$ python -q
>>> import numpy as np
>>> from numpy import linalg as LA
>>> np.set_printoptions(suppress=True, linewidth=140)
>>> data = np.load("a.npy")
>>> data
array([[ 2, -3,  4,  1,  5, -3, -4,  4,  0, -1,  2, -5],
       [ 0,  2, -1,  3, -2,  2, -3,  3,  1, -2, -2, -1],
       [ 0,  0, -3,  5, -3, -1,  2,  1, -3,  0, -3, -4],
       [ 0,  0,  0,  2, -4,  5, -3,  1,  4, -1,  4,  4],
       [ 0,  0,  0,  0, -5,  2,  1,  3,  5,  5, -4, -3],
       [ 0,  0,  0,  0,  0,  3,  1,  3,  2, -2,  2,  4],
       [ 0,  0,  0,  0,  0,  0,  5, -2,  4,  1, -1,  0],
       [ 0,  0,  0,  0,  0,  0,  0, -4, -1, -4,  3,  2],
       [ 0,  0,  0,  0,  0,  0,  0,  0, -3,  0, -5,  1],
       [ 0,  0,  0,  0,  0,  0,  0,  0,  0, -3,  3, -3],
       [ 0,  0,  0,  0,  0,  0,  0,  0,  0,  0,  2,  4],
       [ 0,  0,  0,  0,  0,  0,  0,  0,  0,  0,  0, -1]])
>>> r0 = np.array([-5, 4, 3, 1, -3, -2, -4, 1, 0, 2, -3, -5])
>>> out = data + np.outer(r0, np.eye(12)[5])
>>> round(float(LA.det(out) / LA.det(data)), 2), np.round(1 + LA.solve(data, r0)[5], 2)
(-24.88, np.float64(-24.88))
>>> LA.matrix_rank(LA.inv(out) - LA.inv(data), tol=1e-8)
np.int64(1)
>>> LA.matrix_rank(out - data)
np.int64(1)
>>> q, evecs = LA.qr(data[:, :5])[0], LA.qr(data[:, 5:])[0]
>>> sv = LA.svd(q.T @ evecs, compute_uv=False)
>>> round(float(LA.norm(q @ q.T - evecs @ evecs.T, 2)), 2)
1.0
>>> sv.round(2)
array([1.  , 0.99, 0.82, 0.72, 0.53])
>>> (sv > 0.9).sum()
np.int64(2)
>>> np.round(np.degrees(np.arccos(sv.clip(0, 1))), 2)
array([ 2.09,  8.05, 34.49, 43.72, 57.92])
>>> LA.matrix_rank(data - data[0, 0] * np.eye(12))
np.int64(11)
>>> np.round(np.sort(LA.eigvals(data)), 2)
array([-5., -4., -3., -3., -3., -1.,  2.,  2.,  2.,  2.,  3.,  5.])
>>> J = np.array([[0.4, 1.0, -0.6, -1.2, -0.9, -1.6, -0.2, 0.4, -1.4, 0.5],
...     [-0.2, -0.7, 0.7, 0.9, -0.7, -0.1, 1.3, 1.2, -1.3, -0.4],
...     [-1.8, -1.2, -0.3, 0.3, -1.6, -0.3, 1.7, -0.3, 1.3, 0.6],
...     [0.0, 0.0, 0.6, 0.2, -0.7, -1.2, -0.1, -0.1, -0.7, 1.1],
...     [-1.1, -0.3, -0.6, 0.7, -0.5, 0.8, 0.4, 0.8, -1.1, -1.8],
...     [0.2, 0.4, -1.9, -0.9, -0.3, -1.3, -0.8, 0.4, 1.8, 0.7]])
>>> rng = np.random.default_rng(35)
>>> J[2] = J[4] + 0.3 * rng.normal(size=10)
>>> J.round(2)
array([[ 0.4 ,  1.  , -0.6 , -1.2 , -0.9 , -1.6 , -0.2 ,  0.4 , -1.4 ,  0.5 ],
       [-0.2 , -0.7 ,  0.7 ,  0.9 , -0.7 , -0.1 ,  1.3 ,  1.2 , -1.3 , -0.4 ],
       [-1.44, -0.07, -0.25,  0.92, -0.07,  0.8 , -0.03,  0.78, -0.96, -1.68],
       [ 0.  ,  0.  ,  0.6 ,  0.2 , -0.7 , -1.2 , -0.1 , -0.1 , -0.7 ,  1.1 ],
       [-1.1 , -0.3 , -0.6 ,  0.7 , -0.5 ,  0.8 ,  0.4 ,  0.8 , -1.1 , -1.8 ],
       [ 0.2 ,  0.4 , -1.9 , -0.9 , -0.3 , -1.3 , -0.8 ,  0.4 ,  1.8 ,  0.7 ]])
>>> U, sv, Vh = LA.svd(J, full_matrices=False)
>>> (sv > 1e-8).sum()
np.int64(6)
>>> np.allclose(U * sv @ Vh, J)
True
>>> np.round(np.cumsum(sv ** 2) / np.sum(sv ** 2), 2)
array([0.52, 0.74, 0.92, 0.97, 1.  , 1.  ])
>>> q, R = LA.qr(data)
>>> R
array([[ 2., -3.,  4.,  1.,  5., -3., -4.,  4.,  0., -1.,  2., -5.],
       [ 0.,  2., -1.,  3., -2.,  2., -3.,  3.,  1., -2., -2., -1.],
       [ 0.,  0., -3.,  5., -3., -1.,  2.,  1., -3.,  0., -3., -4.],
       [ 0.,  0.,  0.,  2., -4.,  5., -3.,  1.,  4., -1.,  4.,  4.],
       [ 0.,  0.,  0.,  0., -5.,  2.,  1.,  3.,  5.,  5., -4., -3.],
       [ 0.,  0.,  0.,  0.,  0.,  3.,  1.,  3.,  2., -2.,  2.,  4.],
       [ 0.,  0.,  0.,  0.,  0.,  0.,  5., -2.,  4.,  1., -1.,  0.],
       [ 0.,  0.,  0.,  0.,  0.,  0.,  0., -4., -1., -4.,  3.,  2.],
       [ 0.,  0.,  0.,  0.,  0.,  0.,  0.,  0., -3.,  0., -5.,  1.],
       [ 0.,  0.,  0.,  0.,  0.,  0.,  0.,  0.,  0., -3.,  3., -3.],
       [ 0.,  0.,  0.,  0.,  0.,  0.,  0.,  0.,  0.,  0.,  2.,  4.],
       [ 0.,  0.,  0.,  0.,  0.,  0.,  0.,  0.,  0.,  0.,  0., -1.]])
>>> np.allclose(R.T @ R, data.T @ data)
True
>>> q @ R
array([[ 2., -3.,  4.,  1.,  5., -3., -4.,  4.,  0., -1.,  2., -5.],
       [ 0.,  2., -1.,  3., -2.,  2., -3.,  3.,  1., -2., -2., -1.],
       [ 0.,  0., -3.,  5., -3., -1.,  2.,  1., -3.,  0., -3., -4.],
       [ 0.,  0.,  0.,  2., -4.,  5., -3.,  1.,  4., -1.,  4.,  4.],
       [ 0.,  0.,  0.,  0., -5.,  2.,  1.,  3.,  5.,  5., -4., -3.],
       [ 0.,  0.,  0.,  0.,  0.,  3.,  1.,  3.,  2., -2.,  2.,  4.],
       [ 0.,  0.,  0.,  0.,  0.,  0.,  5., -2.,  4.,  1., -1.,  0.],
       [ 0.,  0.,  0.,  0.,  0.,  0.,  0., -4., -1., -4.,  3.,  2.],
       [ 0.,  0.,  0.,  0.,  0.,  0.,  0.,  0., -3.,  0., -5.,  1.],
       [ 0.,  0.,  0.,  0.,  0.,  0.,  0.,  0.,  0., -3.,  3., -3.],
       [ 0.,  0.,  0.,  0.,  0.,  0.,  0.,  0.,  0.,  0.,  2.,  4.],
       [ 0.,  0.,  0.,  0.,  0.,  0.,  0.,  0.,  0.,  0.,  0., -1.]])
>>> np.trace(q @ q.T)
np.float64(12.0)
>>> x = np.array([1, -2, -2, -1, 0, -2, -1, 0, 2, -2])
>>> a = np.maximum(J @ x, 0)
>>> np.round(np.maximum(J @ (3 * x), 0), 2)
array([ 1.2,  0. ,  0. ,  0. ,  0. , 29.1])
>>> LA.norm(J, axis=1).argmax()
np.int64(5)
>>> np.round(LA.norm(J, axis=0), 2)
array([1.88, 1.32, 2.29, 2.11, 1.46, 2.64, 1.59, 1.74, 3.08, 2.86])
>>> np.round(LA.norm(J, axis=1), 2)
array([2.96, 2.7 , 2.82, 2.01, 2.88, 3.31])
>>> round(LA.norm(J, 1), 2), round(LA.norm(J, np.inf), 2)
(np.float64(7.26), np.float64(8.7))
>>> round(LA.norm(J[2], 1), 2), np.round(LA.norm(J[2], np.inf), 2)
(np.float64(6.99), np.float64(1.68))
>>> round(float(LA.norm(J, 2)), 2)
4.94
>>> arr = np.array([[2, 1, 2, 1], [1, 3, 1, 3], [0, 0, 4, 2], [0, 0, 2, 6]])
>>> arr
array([[2, 1, 2, 1],
       [1, 3, 1, 3],
       [0, 0, 4, 2],
       [0, 0, 2, 6]])
>>> ev, evecs = LA.eig(arr)
>>> np.round(np.sort(LA.eigvals(arr @ arr)), 2)
array([ 1.91,  7.64, 13.09, 52.36])
>>> np.round(np.sort(LA.eigvals(LA.inv(arr))), 2)
array([0.14, 0.28, 0.36, 0.72])
>>> np.round(np.sort(LA.eigvals(arr.T)), 2)
array([1.38, 2.76, 3.62, 7.24])
>>> out = arr / np.sqrt((arr ** 2).mean(axis=1, keepdims=True))
>>> arr - arr.mean(axis=1, keepdims=True)
array([[ 0.5, -0.5,  0.5, -0.5],
       [-1. ,  1. , -1. ,  1. ],
       [-1.5, -1.5,  2.5,  0.5],
       [-2. , -2. ,  0. ,  4. ]])
>>> q, evecs = LA.qr(arr[:, :2])[0], LA.qr(arr[:, 2:])[0]
>>> sv = LA.svd(q.T @ evecs, compute_uv=False)
>>> np.round(np.degrees(np.arccos(sv.clip(0, 1))), 2)
array([63.43, 63.43])
>>> sv.round(2)
array([0.45, 0.45])
>>> x = np.array([1, 1, 1, 2])
>>> a = np.maximum(arr @ x, 0)
>>> np.maximum(arr @ (3 * x), 0)
array([21, 33, 24, 42])
>>> arr.T @ a
array([ 25,  40,  85, 140])
>>> out = LA.inv(arr)
>>> np.round(LA.det(arr) * out, 2)
array([[ 60., -20., -30.,  10.],
       [-20.,  40.,  10., -20.],
       [  0.,   0.,  30., -10.],
       [  0.,   0., -10.,  20.]])
>>> round(LA.cond(arr), 2)
np.float64(6.85)
>>> round(LA.slogdet(arr)[0], 2)
np.float64(1.0)
>>> m1 = np.load("m.npy")
>>> m1
array([[ 1.15, -0.32, -3.34,  0.34, -0.14,  1.68,  0.85,  2.32,  3.15, -0.01],
       [-1.82, -1.59,  0.18, -1.03, -0.63,  0.85,  2.62, -0.87,  0.24, -1.89],
       [ 1.  ,  2.68, -3.51,  0.11,  0.25,  0.71,  0.98,  0.05,  1.96,  1.52],
       [ 1.36,  1.17, -1.53,  1.13,  0.27, -0.89, -0.2 ,  0.12, -1.5 ,  0.63],
       [-1.15,  0.48,  2.33, -0.81,  0.09, -0.51, -0.59, -1.57, -0.67,  0.33],
       [-2.72, -0.36,  3.87, -1.75, -0.21, -0.35,  0.34, -2.73, -0.96, -0.6 ],
       [ 0.47, -1.8 ,  0.81,  1.05, -0.13, -1.05, -0.33,  0.55, -2.73, -1.25]])
>>> r0 = np.array([2, 4, 3])
>>> np.cross(data[8, :3], data[10, :3])
array([0, 0, 0])
>>> np.polyval(r0, data[8])
array([ 3,  3,  3,  3,  3,  3,  3,  3,  9,  3, 33,  9])
>>> np.correlate(data[8], data[10], "full")
array([  0,   0,   0,   0,   0,   0,   0,   0, -12,  -6, -20,  -6,   2,   0,   0,   0,   0,   0,   0,   0,   0,   0,   0])
